% ipython --no-banner

In [1]: import numpy as np

In [2]: np.set_printoptions(suppress=True, linewidth=120)

In [3]: def rd(a):
   ...:     return np.round(a, 3) + 0
   ...: 

In [4]: J = np.loadtxt("data.csv", delimiter=",")

In [5]: print(J)
[[-2.  2. -8.]
 [-8. -2.  2.]
 [ 2. -8. -2.]]

In [6]: x = np.array([3, 5, 5])

In [7]: y = J @ x

In [8]: beta, lr = np.zeros(3), 1 / np.linalg.norm(J, 2) ** 2

In [9]: for i in range(25):
   ...:     beta -= lr * J.T @ (J @ beta - y)
   ...:     if i % 5 == 0: print(i, round(np.linalg.norm(J @ beta - y), 3))
   ...: 
0 9.481
5 0.001
10 0.0
15 0.0
20 0.0

In [10]: rd(np.linalg.cond(J))
Out[10]: np.float64(1.09)

In [11]: out = np.linalg.invert(J)
---------------------------------------------------------------------------
AttributeError                            Traceback (most recent call last)
Cell In[11], line 1
----> 1 out = np.linalg.invert(J)

AttributeError: module 'numpy.linalg' has no attribute 'invert'

In [12]: out = np.linalg.inv(J)

In [13]: rd(np.linalg.slogdet(J)[0])
Out[13]: np.float64(-1.0)

In [14]: (np.abs(out) > 1e-9).astype(int)
Out[14]: 
array([[1, 1, 1],
       [1, 1, 1],
       [1, 1, 1]])

In [15]: rd(J @ out)
Out[15]: 
array([[1., 0., 0.],
       [0., 1., 0.],
       [0., 0., 1.]])

In [16]: print(np.allclose(out, J.T))
False

In [17]: rd(np.linalg.det(J) * out)
Out[17]: 
array([[ 20.,  68., -12.],
       [-12.,  20.,  68.],
       [ 68., -12.,  20.]])

In [18]: rd(np.linalg.inv(out))
Out[18]: 
array([[-2.,  2., -8.],
       [-8., -2.,  2.],
       [ 2., -8., -2.]])

In [19]: f = np.array([1, 8, 3])

In [20]: np.convolve(J[1], f)
Out[20]: array([ -8., -66., -38.,  10.,   6.])

In [21]: np.cross(J[1, :3], J[2, :3])
Out[21]: array([ 20., -12.,  68.])

In [22]: J[2] @ J[1]
Out[22]: np.float64(-4.0)

In [23]: rd(np.linalg.norm(J[2] - J[1]))
Out[23]: np.float64(12.329)

In [24]: W = np.array([[-3, 2], [-3, 2], [1, 3]])

In [25]: beta = np.array([6, 6])

In [26]: H = np.maximum(J @ W + beta, 0)

In [27]: print(np.linalg.matrix_rank(H))
1

In [28]: C = np.array([[2, 0], [3, 0]])

In [29]: print(H @ C)
[[ 0.  0.]
 [76.  0.]
 [44.  0.]]

In [30]: W @ C
Out[30]: 
array([[ 0,  0],
       [ 0,  0],
       [11,  0]])

In [31]: W0 = np.load("out3.npy")

In [32]: print(W0)
[[ 1  0  0  0]
 [ 1  1  0  0]
 [ 0 -1  1  0]
 [-2 -5 -3  1]]

In [33]: J @ J
Out[33]: 
array([[-28.,  56.,  36.],
       [ 36., -28.,  56.],
       [ 56.,  36., -28.]])

In [34]: print(rd(np.sort(np.abs(np.linalg.eigvals(J)))))
[8.    8.718 8.718]

In [35]: np.allclose(J @ J.T, J.T @ J)
Out[35]: True

In [36]: print(np.trace(J))
-6.0

In [37]: rd(np.linalg.norm(W0) ** 2 / np.linalg.norm(W0, 2) ** 2)
Out[37]: np.float64(1.086)

In [38]: rd(np.linalg.norm(W0[1] - W0[3]))
Out[38]: np.float64(7.416)

In [39]: rd(np.linalg.norm(W0, "nuc"))
Out[39]: np.float64(9.074)

In [40]: rd(np.linalg.norm(W0, axis=1))
Out[40]: array([1.   , 1.414, 1.414, 6.245])

In [41]: rd(np.linalg.norm(W0[1], 1)), rd(np.linalg.norm(W0[1], np.inf))
Out[41]: (np.float64(2.0), np.float64(1.0))

In [42]: W0[1] @ W0[3]
Out[42]: np.int64(-7)

In [43]: rd(np.linalg.norm(W0, 2))
Out[43]: np.float64(6.365)

In [44]: rd(np.linalg.norm(W0, axis=0))
Out[44]: array([2.449, 5.196, 3.162, 1.   ])

In [45]: rng = np.random.default_rng(45980)

In [46]: z = rng.permutation(4)

In [47]: z
Out[47]: array([2, 3, 1, 0])

In [48]: out = W0[z][:, z]

In [49]: np.allclose(out, W0)
Out[49]: False

In [50]: out
Out[50]: 
array([[ 1,  0, -1,  0],
       [-3,  1, -5, -2],
       [ 0,  0,  1,  1],
       [ 0,  0,  0,  1]])

In [51]: np.diag(out)
Out[51]: array([1, 1, 1, 1])

In [52]: rd(np.linalg.norm(out, axis=1))
Out[52]: array([1.414, 6.245, 1.414, 1.   ])

In [53]: rd(np.linalg.norm(out, 2))
Out[53]: np.float64(6.365)

In [54]: rd(np.linalg.norm(out, axis=0))
Out[54]: array([3.162, 1.   , 5.196, 2.449])

In [55]: rd(np.linalg.norm(out[1] - out[3]))
Out[55]: np.float64(6.633)

In [56]: rd(np.linalg.norm(out) ** 2 / np.linalg.norm(out, 2) ** 2)
Out[56]: np.float64(1.086)

In [57]: rd(np.linalg.norm(out[1], 1)), rd(np.linalg.norm(out[1], np.inf))
Out[57]: (np.float64(11.0), np.float64(5.0))

In [58]: E = np.loadtxt("dump.csv", delimiter=",")

In [59]: rd(E)
Out[59]: 
array([[0.5  , 0.167, 0.333, 0.   ],
       [0.429, 0.286, 0.286, 0.   ],
       [0.111, 0.333, 0.333, 0.222],
       [0.222, 0.222, 0.222, 0.333]])

In [60]: # a transition matrix

In [61]: q, Rm = np.linalg.qr(E)

In [62]: rd(abs(Rm[0, 0])), rd(np.linalg.norm(E[:, 0]))
Out[62]: (np.float64(0.704), np.float64(0.704))

In [63]: print(rd(q @ Rm))
[[0.5   0.167 0.333 0.   ]
 [0.429 0.286 0.286 0.   ]
 [0.111 0.333 0.333 0.222]
 [0.222 0.222 0.222 0.333]]

In [64]: print(rd(Rm))
[[-0.704 -0.415 -0.534 -0.14 ]
 [ 0.    -0.312 -0.244 -0.288]
 [ 0.     0.    -0.095 -0.032]
 [ 0.     0.     0.     0.239]]

In [65]: rd(np.trace(q @ q.T))
Out[65]: np.float64(4.0)

In [66]: np.linalg.matrix_rank(Rm - Rm[0, 0] * np.eye(4))
Out[66]: np.int64(3)

In [67]: rd(np.prod(np.diag(Rm))), rd(np.linalg.det(Rm))
Out[67]: (np.float64(-0.005), np.float64(-0.005))

In [68]: print(rd(Rm @ Rm))
[[ 0.495  0.422  0.528  0.202]
 [ 0.     0.098  0.099  0.029]
 [ 0.     0.     0.009 -0.005]
 [ 0.     0.     0.     0.057]]

In [69]: rd(np.sort(np.linalg.eigvals(Rm)))
Out[69]: array([-0.704, -0.312, -0.095,  0.239])

In [70]: arr = np.load("mat.npy")

In [71]: arr
Out[71]: 
array([[ 20.,  -5.,  10.,  -5.],
       [ -7.,  -1.,  -5.,   2.],
       [-16.,   3.,  -8.,   3.],
       [ 35.,  -8.,  19., -11.]])

In [72]: np.einsum("ij,ji->", arr, arr)
Out[72]: np.float64(38.0)

In [73]: np.einsum("ii->", arr)
Out[73]: np.float64(0.0)

In [74]: rd(np.linalg.eigvals(arr))
Out[74]: array([ 5.,  0., -2., -3.])

In [75]: rd(np.linalg.det(2 * arr)), rd(np.linalg.det(arr))
Out[75]: (np.float64(0.0), np.float64(0.0))

In [76]: rd(np.linalg.det(arr[::-1]))
Out[76]: np.float64(0.0)

In [77]: hat = np.triu(np.array([[-1, -2, -5, -3], [-2, 4, -1, -3], [0, 0, 1, -3], [2, -3, -1, -3]]), 1) + np.eye(4)

In [78]: out = hat @ arr @ np.linalg.inv(hat)

In [79]: hat @ arr - arr @ hat
Out[79]: 
array([[ -11.,   51.,   88.,   89.],
       [ -89.,    7.,  -85.,   -9.],
       [-105.,   -8., -134.,  -30.],
       [   0.,   70.,  167.,  138.]])

In [80]: rd(np.poly(out))
Out[80]: array([  1.,   0., -19., -30.,   0.])

In [81]: np.trace(out), np.trace(arr)
Out[81]: (np.float64(0.0), np.float64(0.0))

In [82]: rd(np.linalg.det(out))
Out[82]: np.float64(0.0)

In [83]: m1 = np.array([[1, -1, 1, -1], [1, 0, 0, 0], [1, 1, 1, 1], [1, 2, 4, 8]])

In [84]: m1
Out[84]: 
array([[ 1, -1,  1, -1],
       [ 1,  0,  0,  0],
       [ 1,  1,  1,  1],
       [ 1,  2,  4,  8]])

In [85]: G = m1.T @ m1

In [86]: print(np.diag(G))
[ 4  6 18 66]

In [87]: np.allclose(G, G.T)
Out[87]: True

In [88]: np.linalg.matrix_rank(G)
Out[88]: np.int64(4)

In [89]: G
Out[89]: 
array([[ 4,  2,  6,  8],
       [ 2,  6,  8, 18],
       [ 6,  8, 18, 32],
       [ 8, 18, 32, 66]])

In [90]: (m1 @ m1.T).shape
Out[90]: (4, 4)

In [91]: out = E / np.linalg.norm(E, axis=1, keepdims=True)

In [92]: G = out @ out.T

In [93]: np.argwhere(np.triu(np.abs(G) > 0.95, 1))
Out[93]: array([[0, 1]])

In [94]: mat = np.loadtxt("m.csv", delimiter=",")

In [95]: rd(mat)
Out[95]: 
array([[ 2.083, -3.438, -9.156],
       [-5.12 ,  3.555,  7.82 ],
       [ 9.121, -2.713, -3.073],
       [-9.714,  2.142,  1.029],
       [ 8.737,  0.003,  4.864],
       [ 1.866,  2.794,  9.419],
       [-2.739, -2.581, -9.265],
       [-8.587, -0.118, -5.123],
       [ 9.801, -1.947, -0.395],
       [-5.209,  3.552,  7.762],
       [ 4.809,  1.958,  8.546],
       [-8.109, -0.443, -5.835],
       [-9.265,  2.617,  2.705],
       [ 2.286,  2.695,  9.355],
       [ 6.985,  1.065,  7.077]])

In [96]: G = np.cov(mat, rowvar=False)

In [97]: rd(np.polyfit(mat[:, 0], mat[:, 2], 1))
Out[97]: array([0.177, 1.751])

In [98]: rd(np.corrcoef(mat.T))
Out[98]: 
array([[ 1.   , -0.376,  0.186],
       [-0.376,  1.   ,  0.84 ],
       [ 0.186,  0.84 ,  1.   ]])

In [99]: rd(np.median(mat, axis=0))
Out[99]: array([1.866, 1.065, 2.705])

In [100]: rd(G)
Out[100]: 
array([[51.461, -6.496,  9.101],
       [-6.496,  5.786, 13.748],
       [ 9.101, 13.748, 46.301]])

In [101]: rd(mat.std(axis=0))
Out[101]: array([6.93 , 2.324, 6.574])

In [102]: np.argsort(-mat.std(axis=0).round(6), kind="stable")
Out[102]: array([0, 2, 1])

In [103]: rd(np.corrcoef(mat[:, 0], mat[:, 2])[0, 1])
Out[103]: np.float64(0.186)
